>>> import numpy as np
>>> import numpy.linalg as la
>>> np.set_printoptions(precision=1, suppress=True, linewidth=100, sign=" ")
>>> def rd(a):
...     return np.round(a, 1) + 0
... 
>>> data = np.load("arr.npy")
>>> rd(data)
array([[ 1. ,  0. , -0.1],
       [ 0. ,  0.8,  0.6],
       [-0.1,  0.6, -0.8]])
>>> ev, vecs = la.eig(data)
>>> rd(data @ vecs[:, 0] - ev[0] * vecs[:, 0])
array([ 0.,  0.,  0.])
>>> rd(np.sort(la.eigvals(data @ data)))
array([ 1.,  1.,  1.])
>>> rng = np.random.default_rng(4087)
>>> B = data + rng.integers(-2, 3, (3, 2)) @ rng.integers(-2, 3, (2, 3))
>>> rd(B)
array([[ 1. ,  0. , -0.1],
       [ 0. ,  0.8, -1.4],
       [-5.1, -4.4, -4.8]])
>>> B - data
array([[ 0.,  0.,  0.],
       [ 0.,  0., -2.],
       [-5., -5., -4.]])
>>> mat = np.loadtxt("data.csv", delimiter=",")
>>> mat
array([[  1.,  -4.,  18.,  12., -16.],
       [ -4.,   1., -18., -12.,  16.],
       [ 18., -18.,  78.,  54., -72.],
       [ 12., -12.,  54.,  33., -48.],
       [-16.,  16., -72., -48.,  61.]])
>>> hat = np.triu(np.array([[7, 4, 2, 3, 0],
...     [2, 7, 9, 1, 6],
...     [2, 7, 2, 1, 5],
...     [7, 4, 5, 8, 3],
...     [6, 4, 2, 8, 8]]), 1) + np.eye(5)
>>> B = hat @ mat @ la.inv(hat)
>>> hat @ mat - mat @ hat
array([[  56.,  -72.,  280.,  142., -326.],
       [  78.,  -62.,  323.,  260., -210.],
       [ -68.,   -4., -180., -321., -187.],
       [ -48.,    0., -132., -222., -114.],
       [   0.,   64., -112.,  104.,  408.]])
>>> la.matrix_rank(B)
np.int64(5)
>>> [round(float(la.det(mat[:i, :i])), 2) + 0 for i in range(1, 6)]
[1.0, -15.0, 774.0, -3294.0, 15066.0]
>>> np.all(la.eigvalsh(mat) > 0)
np.False_
>>> mat @ mat
array([[   741.,   -732.,   3294.,   2196.,  -2928.],
       [  -732.,    741.,  -3294.,  -2196.,   2928.],
       [  3294.,  -3294.,  14832.,   9882., -13176.],
       [  2196.,  -2196.,   9882.,   6597.,  -8784.],
       [ -2928.,   2928., -13176.,  -8784.,  11721.]])
>>> np.allclose(mat, mat.T)
True
>>> np.trace(mat)
np.float64(174.0)
>>> rd(np.abs(la.eigvals(mat)).max())
np.float64(186.0)
>>> gram = mat.T @ mat
>>> (mat @ mat.T).shape
(5, 5)
>>> rd(la.svd(mat, compute_uv=False) ** 2)
array([ 34596.,      9.,      9.,      9.,      9.])
>>> np.allclose(gram, gram.T)
True
>>> ev, vecs = la.eigh(mat)
>>> rd(ev)
array([ -3.,  -3.,  -3.,  -3., 186.])
>>> rd(vecs.T @ vecs)
array([[ 1.,  0.,  0.,  0.,  0.],
       [ 0.,  1.,  0.,  0.,  0.],
       [ 0.,  0.,  1.,  0.,  0.],
       [ 0.,  0.,  0.,  1.,  0.],
       [ 0.,  0.,  0.,  0.,  1.]])
>>> rd(np.abs(vecs[:, -1]))
array([ 0.1,  0.1,  0.7,  0.4,  0.6])
>>> rd(vecs @ np.diag(ev) @ vecs.T)
array([[  1.,  -4.,  18.,  12., -16.],
       [ -4.,   1., -18., -12.,  16.],
       [ 18., -18.,  78.,  54., -72.],
       [ 12., -12.,  54.,  33., -48.],
       [-16.,  16., -72., -48.,  61.]])
>>> rd(la.eigvalsh(mat + -2 * np.eye(5)))
array([ -5.,  -5.,  -5.,  -5., 184.])
>>> (ev > 1e-8).sum(), (ev < -1e-8).sum()
(np.int64(1), np.int64(4))
>>> rd(la.svd(mat, compute_uv=False))
array([ 186.,    3.,    3.,    3.,    3.])
>>> rd(vecs.T @ mat @ vecs)
array([[ -3.,   0.,   0.,   0.,   0.],
       [  0.,  -3.,   0.,   0.,   0.],
       [  0.,   0.,  -3.,   0.,   0.],
       [  0.,   0.,   0.,  -3.,   0.],
       [  0.,   0.,   0.,   0., 186.]])
>>> J = np.load("a.npy")
>>> J
array([[-1.8,  0.6, -3.2],
       [-6.1, -0.1, -9.1],
       [ 1.8, -0.3,  3.4]])
>>> B = la.inv(J)
>>> rd(la.cond(J))
np.float64(66.4)
>>> rd(la.det(J) * B)
array([[-3.1, -1.1, -5.8],
       [ 4.4, -0.4,  3.1],
       [ 2. ,  0.5,  3.8]])
>>> rd(la.slogdet(J)[0])
np.float64(1.0)
>>> (np.abs(B) > 1e-9).astype(int)
array([[ 1,  1,  1],
       [ 1,  1,  1],
       [ 1,  1,  1]])
>>> r0 = np.array([2, 1, 1])
>>> rd(np.correlate(J[2], J[1], "full"))
array([-16.4,   2.6, -41.9,   1.5, -20.7])
>>> rd(np.array([np.convolve(row, r0, "same") for row in J]))
array([[ -0.6,  -7.6,  -2.6],
       [ -6.3, -24.4,  -9.2],
       [  1.2,   8.3,   3.1]])
>>> rd(np.polyval(r0, J[2]))
array([  9.3,   0.9,  27.5])
>>> blk = np.stack([J, -2 * J, J[::-1]])
>>> rd(la.norm(blk, axis=(1, 2)))
array([ 12.2,  24.4,  12.2])
>>> la.matrix_rank(blk.reshape(3, -1))
np.int64(2)
>>> rd(blk.sum(axis=0))
array([[ 3.6, -0.9,  6.6],
       [ 0. ,  0. ,  0. ],
       [-3.6,  0.9, -6.6]])
>>> (blk @ J.T).shape
(3, 3, 3)
>>> feats = np.load("mat.npy")
>>> feats
array([[-2.,  1.,  0.],
       [ 0., -2.,  1.],
       [ 0.,  0., -2.]])
>>> th = np.radians(180)
>>> r_ = np.eye(3)
>>> r_[1, 1] = r_[2, 2] = np.cos(th)
>>> r_[1, 2], r_[2, 1] = -np.sin(th), np.sin(th)
>>> rd(r_)
array([[ 1.,  0.,  0.],
       [ 0., -1.,  0.],
       [ 0.,  0., -1.]])
>>> B = feats @ r_.T
>>> np.allclose(feats @ feats.T, B @ B.T)
True
>>> np.abs(B - feats).max(axis=0)
array([ 0.,  4.,  4.])
>>> rd(B)
array([[-2., -1.,  0.],
       [ 0.,  2., -1.],
       [ 0.,  0.,  2.]])
